$ python3 -q
>>> import numpy as np
>>> np.set_printoptions(precision=2, suppress=True, linewidth=140, legacy="1.25")
>>> feats = np.array([[3, 0, 0, 0, 0, 0, 0],
...     [0, -1, 0, 0, 0, 0, 0],
...     [0, 0, 0, 0, 0, 0, 0],
...     [0, 0, 0, -2, 0, 0, 0],
...     [0, 0, 0, 0, 2, 0, 0],
...     [0, 0, 0, 0, 0, -2, 0],
...     [0, 0, 0, 0, 0, 0, 0]])
>>> print(feats)
[[ 3  0  0  0  0  0  0]
 [ 0 -1  0  0  0  0  0]
 [ 0  0  0  0  0  0  0]
 [ 0  0  0 -2  0  0  0]
 [ 0  0  0  0  2  0  0]
 [ 0  0  0  0  0 -2  0]
 [ 0  0  0  0  0  0  0]]
>>> # columns 2 and 6 are equal
>>> r0 = np.array([-2, 0])
>>> print(np.array([np.convolve(row, r0, "same") for row in feats]))
[[-6  0  0  0  0  0  0]
 [ 0  2  0  0  0  0  0]
 [ 0  0  0  0  0  0  0]
 [ 0  0  0  4  0  0  0]
 [ 0  0  0  0 -4  0  0]
 [ 0  0  0  0  0  4  0]
 [ 0  0  0  0  0  0  0]]
>>> print(np.polyval(r0, feats[0]))
[-6  0  0  0  0  0  0]
>>> print(np.correlate(feats[0], feats[5], "full"))
[ 0 -6  0  0  0  0  0  0  0  0  0  0  0]
>>> other = np.array([[-5, 8], [9, 7], [-4, -9], [6, -8], [-8, 9], [6, 8], [-8, 2]])
>>> print(feats @ other)
[[-15  24]
 [ -9  -7]
 [  0   0]
 [-12  16]
 [-16  18]
 [-12 -16]
 [  0   0]]
>>> print(np.linalg.matrix_rank(np.vstack([feats, other.T])))
7
>>> print(np.einsum("ik,kj->ji", feats, other))
[[-15  -9   0 -12 -16 -12   0]
 [ 24  -7   0  16  18 -16   0]]
>>> print(other.T @ feats.T)
[[-15  -9   0 -12 -16 -12   0]
 [ 24  -7   0  16  18 -16   0]]
>>> print(np.einsum("ij,ij->i", feats, feats))
[9 1 0 4 4 4 0]
>>> print(np.linalg.matrix_rank(feats @ other))
2
>>> r0 = np.array([0, 1, 3])
>>> F = 2 * np.eye(3) + np.outer(r0, r0)
>>> print(F)
[[ 2.  0.  0.]
 [ 0.  3.  3.]
 [ 0.  3. 11.]]
>>> # equal to its transpose
>>> print(np.round(np.linalg.norm(F[0] - F[2]), 2))
11.58
>>> print(round(np.linalg.norm(F, "nuc"), 2))
16.0
>>> print(F[0] @ F[2])
0.0
>>> m1 = np.load("run7.npy")
>>> print(m1)
[[-1  5  2 -3  2 -3  5  5  0]
 [ 2 -1 -4  3  1  3 -2  4 -4]
 [-5  4  2 -5 -1  3 -2  4  4]
 [ 5  0 -1 -1  1  4 -2  3 -5]
 [-4  2 -5  5 -1 -3  2 -2 -3]
 [-5  4 -1 -5 -2  1 -5 -5  4]]
>>> def softmax(z):
...     e = np.exp(z - z.max(axis=-1, keepdims=True))
...     return e / e.sum(axis=-1, keepdims=True)
... 
>>> print(np.round(softmax(10 * m1[0]), 2) + 0)
[0.   0.33 0.   0.   0.   0.   0.33 0.33 0.  ]
>>> att = m1 @ m1.T / np.sqrt(9)
>>> print(np.round(softmax(att), 2) + 0)
[[1. 0. 0. 0. 0. 0.]
 [0. 1. 0. 0. 0. 0.]
 [0. 0. 1. 0. 0. 0.]
 [0. 0. 0. 1. 0. 0.]
 [0. 0. 0. 0. 1. 0.]
 [0. 0. 0. 0. 0. 1.]]
>>> print(softmax(att).round(6).argmax(axis=1))
[0 1 2 3 4 5]
>>> x0 = np.array([0, -9, 4, 2, -3, -9, -5, -9, 7])
>>> h1 = np.maximum(m1 @ x0, 0)
>>> print(h1)
[ 0  0  0  0  0 45]
>>> print(np.flatnonzero(h1 > 1e-9))
[5]
>>> print(np.maximum(m1 @ x0, 0) - np.maximum(-m1 @ x0, 0))
[-92 -85 -60 -97 -11  45]
>>> left, sig, Vt = np.linalg.svd(m1, full_matrices=False)
>>> print(np.round(Vt @ Vt.T, 2) + 0)
[[1. 0. 0. 0. 0. 0.]
 [0. 1. 0. 0. 0. 0.]
 [0. 0. 1. 0. 0. 0.]
 [0. 0. 0. 1. 0. 0.]
 [0. 0. 0. 0. 1. 0.]
 [0. 0. 0. 0. 0. 1.]]
>>> print(np.round(left.T @ m1 @ Vt.T, 2) + 0)
[[15.89  0.    0.    0.    0.    0.  ]
 [ 0.   11.95  0.    0.    0.    0.  ]
 [ 0.    0.   10.9   0.    0.    0.  ]
 [ 0.    0.    0.    8.56  0.    0.  ]
 [ 0.    0.    0.    0.    4.62  0.  ]
 [ 0.    0.    0.    0.    0.    1.5 ]]
>>> print(np.abs(Vt[0]))
[0.5  0.35 0.21 0.5  0.13 0.02 0.14 0.16 0.52]
>>> mat = np.load("data.npy")
>>> print(mat)
[[-3  2 -3  2 -3  2]
 [ 3  0  3  0  3  0]
 [-3  3 -3  3 -3  3]
 [-3  2 -3  2 -3  2]
 [ 3  0  3  0  3  0]
 [-3  3 -3  3 -3  3]]
>>> th = np.radians(90)
>>> Rm = np.eye(6)
>>> Rm[4, 4] = Rm[0, 0] = np.cos(th)
>>> Rm[4, 0], Rm[0, 4] = -np.sin(th), np.sin(th)
>>> print(Rm.round(2) + 0)
[[ 0.  0.  0.  0.  1.  0.]
 [ 0.  1.  0.  0.  0.  0.]
 [ 0.  0.  1.  0.  0.  0.]
 [ 0.  0.  0.  1.  0.  0.]
 [-1.  0.  0.  0.  0.  0.]
 [ 0.  0.  0.  0.  0.  1.]]
>>> other = mat @ Rm.T
>>> print(np.allclose(np.linalg.norm(mat, axis=1), np.linalg.norm(other, axis=1)))
True
>>> print(np.round(np.linalg.det(Rm), 2), np.trace(Rm))
1.0 4.0
>>> print(np.allclose(mat @ mat.T, other @ other.T))
True
>>> print(np.allclose(mat[:-1].T @ np.linalg.lstsq(mat[:-1].T, mat[-1])[0], mat[-1]))
True
>>> print(np.abs(np.diag(np.linalg.qr(mat)[1])) > 1e-9)
[ True  True False False False False]
